% python3 -q
>>> import numpy as np
>>> np.set_printoptions(precision=2, suppress=True, linewidth=200)
>>> rd = lambda a: np.round(a, 2) + 0
>>> J = np.load("block4.npy")
>>> J
array([[ 1, -1, -1,  1, -1,  1,  1, -1],
       [ 1, -1,  1, -1,  1, -1,  1, -1],
       [ 1,  1,  1,  1,  1,  1,  1,  1]])
>>> # columns 2 and 4 are equal
>>> out = J / np.linalg.norm(J, axis=1, keepdims=True)
>>> gram = out @ out.T
>>> np.argwhere(np.triu(np.abs(gram) > 0.95, 1))
array([], shape=(0, 2), dtype=int64)
>>> (np.abs(gram) > 0.9).astype(int)
array([[1, 0, 0],
       [0, 1, 0],
       [0, 0, 1]])
>>> out = J / np.sqrt((J ** 2).mean(axis=1, keepdims=True))
>>> J - J.mean(axis=1, keepdims=True)
array([[ 1., -1., -1.,  1., -1.,  1.,  1., -1.],
       [ 1., -1.,  1., -1.,  1., -1.,  1., -1.],
       [ 0.,  0.,  0.,  0.,  0.,  0.,  0.,  0.]])
>>> feats = np.loadtxt("w.csv", delimiter=",")
>>> feats
array([[0., 1., 0., 3.],
       [1., 0., 1., 0.],
       [0., 1., 0., 1.],
       [3., 0., 1., 0.]])
>>> x = np.array([0, 1, -1, 2])
>>> (feats @ x).argmax()
np.int64(0)
>>> print(feats @ np.ones(4))
[4. 2. 2. 4.]
>>> feats @ np.eye(4)[1]
array([1., 0., 1., 0.])
>>> np.sign((feats @ x).round(6))
array([ 1., -1.,  1., -1.])
>>> (feats * x).sum(axis=1)
array([ 7., -1.,  3., -1.])
>>> feats @ (2 * x)
array([14., -2.,  6., -2.])
>>> np.einsum("ij,j->i", feats, x)
array([ 7., -1.,  3., -1.])
>>> feats @ x
array([ 7., -1.,  3., -1.])
>>> ev, evecs = np.linalg.eig(feats)
>>> rd(np.sort(np.linalg.eigvals(feats.T)))
array([-3.41, -0.59,  0.59,  3.41])
>>> rd(np.prod(ev))
np.float64(4.0)
